$ python -q
>>> import numpy as np
>>> np.set_printoptions(precision=2, suppress=True, linewidth=160, sign=" ")
>>> arr = np.loadtxt("layer6.csv", delimiter=",")
>>> arr
array([[ 0.,  0.,  0.,  0.],
       [ 0.,  0.,  0.,  0.],
       [ 0.,  0.,  0.,  2.],
       [ 0.,  0.,  2.,  0.]])
>>> # row 1 repeats row 0
>>> np.argsort(-np.linalg.norm(arr, axis=0).round(6), kind="stable")[:3]
array([ 2,  3,  0])
>>> np.linalg.matrix_rank(arr, rtol=0.1)
np.int64(2)
>>> u = np.array([8, 2])
>>> np.array([np.convolve(row, u, "same") for row in arr])
array([[  0.,   0.,   0.,   0.],
       [  0.,   0.,   0.,   0.],
       [  0.,   0.,   0.,  16.],
       [  0.,   0.,  16.,   4.]])
>>> np.cross(arr[0, :3], arr[2, :3])
array([ 0.,  0.,  0.])
>>> np.correlate(arr[0], arr[2], "full")
array([ 0.,  0.,  0.,  0.,  0.,  0.,  0.])
>>> np.convolve(arr[0], u)
array([ 0.,  0.,  0.,  0.,  0.])
>>> x0 = np.array([2, 2, -1, -2])
>>> a = np.maximum(arr @ x0, 0)
>>> np.tanh(arr @ x0)
array([ 0.  ,  0.  , -1.  , -0.96])
>>> arr.T @ a
array([ 0.,  0.,  0.,  0.])
>>> np.maximum(arr @ (3 * x0), 0)
array([ 0.,  0.,  0.,  0.])
>>> np.maximum(arr @ x0, 0) - np.maximum(-arr @ x0, 0)
array([ 0.,  0., -4., -2.])
>>> feats = np.load("dump.npy")
>>> feats.round(2) + 0
array([[  5.83, -17.59,   9.75,  -3.88, -23.42,   1.94],
       [  4.21, -13.66,   7.36,  -2.75, -17.87,   1.37],
       [  1.96,  -7.37,   3.76,  -0.92,  -9.33,   0.46],
       [  1.43,  -5.61,   2.83,  -0.43,  -7.04,   0.21],
       [  0.83,  -3.28,   1.64,   0.17,  -4.11,  -0.09],
       [  0.76,  -3.01,   1.51,   0.23,  -3.77,  -0.12],
       [  0.33,  -0.92,   0.53,   0.49,  -1.25,  -0.25],
       [  0.19,  -0.34,   0.24,   0.35,  -0.52,  -0.17],
       [  0.17,  -0.28,   0.2 ,   0.32,  -0.45,  -0.16],
       [  0.16,  -0.26,   0.19,   0.3 ,  -0.42,  -0.15],
       [  0.  ,   0.  ,   0.  ,   0.  ,   0.  ,   0.  ],
       [ -0.1 ,   0.07,  -0.09,  -0.19,   0.17,   0.09],
       [ -0.16,   0.1 ,  -0.14,  -0.31,   0.26,   0.15],
       [ -0.98,   0.11,  -0.69,  -1.65,   1.1 ,   0.83],
       [ -7.47,   0.43,  -5.13,  -7.76,   7.91,   3.88],
       [-11.87,   1.41,  -8.38, -10.71,  13.28,   5.36]])
>>> rng = np.random.default_rng(1505)
>>> B = feats + rng.integers(-2, 3, (16, 3)) @ rng.integers(-2, 3, (3, 6))
>>> B
array([[  2.83, -17.59,   8.75,  -4.88, -31.42,  -0.06],
       [  7.21, -12.66,   8.36,  -2.75, -13.87,   3.37],
       [  3.96,  -6.37,   3.76,  -2.92, -15.33,   0.46],
       [  4.43,  -2.61,   3.83,  -2.43, -11.04,   2.21],
       [ -0.17,  -0.28,   2.64,   0.17,  -4.11,   1.91],
       [  5.76,  -2.01,   2.51,  -0.77,  -1.77,   1.88],
       [  6.33,  -6.92,  -1.47,  -1.51,  -5.25,  -4.25],
       [  4.19,  -1.34,   0.24,  -0.65,  -0.52,  -0.17],
       [ -5.83,  -3.28,  -1.8 ,   1.32,  -4.45,  -4.16],
       [ -2.84,  -0.26,  -0.81,  -0.7 ,  -8.42,  -2.15],
       [ -4.  ,  -4.  ,  -2.  ,   1.  ,  -2.  ,  -4.  ],
       [  6.9 ,   1.07,   0.91,  -2.19,   0.17,   2.09],
       [  6.84,  -3.9 ,  -1.14,  -2.31,  -1.74,  -1.85],
       [ -7.98,   4.11,   0.31,   0.35,   3.1 ,   2.83],
       [ -9.47,   2.43,  -5.13,  -8.76,   1.91,   3.88],
       [-15.87,   7.41,  -6.38,  -9.71,  15.28,   9.36]])
>>> np.round(np.linalg.svd(B - feats, compute_uv=False), 2) + 0
array([ 19.78,  19.33,  13.01,   0.  ,   0.  ,   0.  ])
>>> B - feats
array([[-3.,  0., -1., -1., -8., -2.],
       [ 3.,  1.,  1.,  0.,  4.,  2.],
       [ 2.,  1.,  0., -2., -6.,  0.],
       [ 3.,  3.,  1., -2., -4.,  2.],
       [-1.,  3.,  1.,  0.,  0.,  2.],
       [ 5.,  1.,  1., -1.,  2.,  2.],
       [ 6., -6., -2., -2., -4., -4.],
       [ 4., -1.,  0., -1.,  0.,  0.],
       [-6., -3., -2.,  1., -4., -4.],
       [-3.,  0., -1., -1., -8., -2.],
       [-4., -4., -2.,  1., -2., -4.],
       [ 7.,  1.,  1., -2.,  0.,  2.],
       [ 7., -4., -1., -2., -2., -2.],
       [-7.,  4.,  1.,  2.,  2.,  2.],
       [-2.,  2.,  0., -1., -6.,  0.],
       [-4.,  6.,  2.,  1.,  2.,  4.]])
>>> np.abs(B - feats).sum(axis=1)
array([ 15.,  11.,  11.,  15.,   7.,  12.,  24.,   6.,  20.,  15.,  17.,  13.,  18.,  18.,  11.,  19.])
>>> Ac = (B - B.mean(axis=0)) / B.std(axis=0)
>>> Ac.std(axis=0)
array([ 1.,  1.,  1.,  1.,  1.,  1.])
>>> beta = np.linalg.lstsq(np.delete(Ac, 4, axis=1), Ac[:, 4])[0]
>>> beta
array([ 0.33, -0.58, -1.65,  0.93,  1.29])
>>> np.abs(beta).argmax()
np.int64(2)
>>> A = np.abs(np.array([[-2, 1, -4, -5, 4, 0, 1, -5, 2],
...     [1, 5, -3, 0, 0, 3, 3, -5, 1],
...     [3, 1, 2, 1, 5, 0, 0, 3, 4],
...     [2, -4, 5, -4, 2, 2, 5, 3, -3],
...     [5, 5, -4, 1, -4, -3, -5, -1, 0],
...     [5, -2, -4, -5, 3, 5, -4, 4, 2],
...     [5, -2, 1, 5, 1, -3, -1, 5, -1],
...     [0, -2, -2, 5, 4, 1, 5, -2, -1],
...     [-2, 1, -4, 2, 5, 1, -5, 5, -4]])) + np.eye(9)
>>> A = A / A.sum(axis=1, keepdims=True)
>>> A
array([[ 0.12,  0.04,  0.16,  0.2 ,  0.16,  0.  ,  0.04,  0.2 ,  0.08],
       [ 0.05,  0.27,  0.14,  0.  ,  0.  ,  0.14,  0.14,  0.23,  0.05],
       [ 0.15,  0.05,  0.15,  0.05,  0.25,  0.  ,  0.  ,  0.15,  0.2 ],
       [ 0.06,  0.13,  0.16,  0.16,  0.06,  0.06,  0.16,  0.1 ,  0.1 ],
       [ 0.17,  0.17,  0.14,  0.03,  0.17,  0.1 ,  0.17,  0.03,  0.  ],
       [ 0.14,  0.06,  0.11,  0.14,  0.09,  0.17,  0.11,  0.11,  0.06],
       [ 0.2 ,  0.08,  0.04,  0.2 ,  0.04,  0.12,  0.08,  0.2 ,  0.04],
       [ 0.  ,  0.09,  0.09,  0.22,  0.17,  0.04,  0.22,  0.13,  0.04],
       [ 0.07,  0.03,  0.13,  0.07,  0.17,  0.03,  0.17,  0.17,  0.17]])
>>> # a transition matrix
>>> x0 = np.array([-4, 1, 2, 4, -1, 1, -3, -4, -2])
>>> target = A @ x0
>>> target
array([-0.56, -0.91, -1.3 , -0.23, -0.83, -0.54, -0.88, -0.26, -1.33])
>>> np.round(np.linalg.solve(A, A[:, 2]), 2) + 0
array([ 0.,  0.,  1.,  0.,  0.,  0.,  0.,  0.,  0.])
>>> np.linalg.solve(A, target + A[:, 6])
array([-4.,  1.,  2.,  4., -1.,  1., -2., -4., -2.])
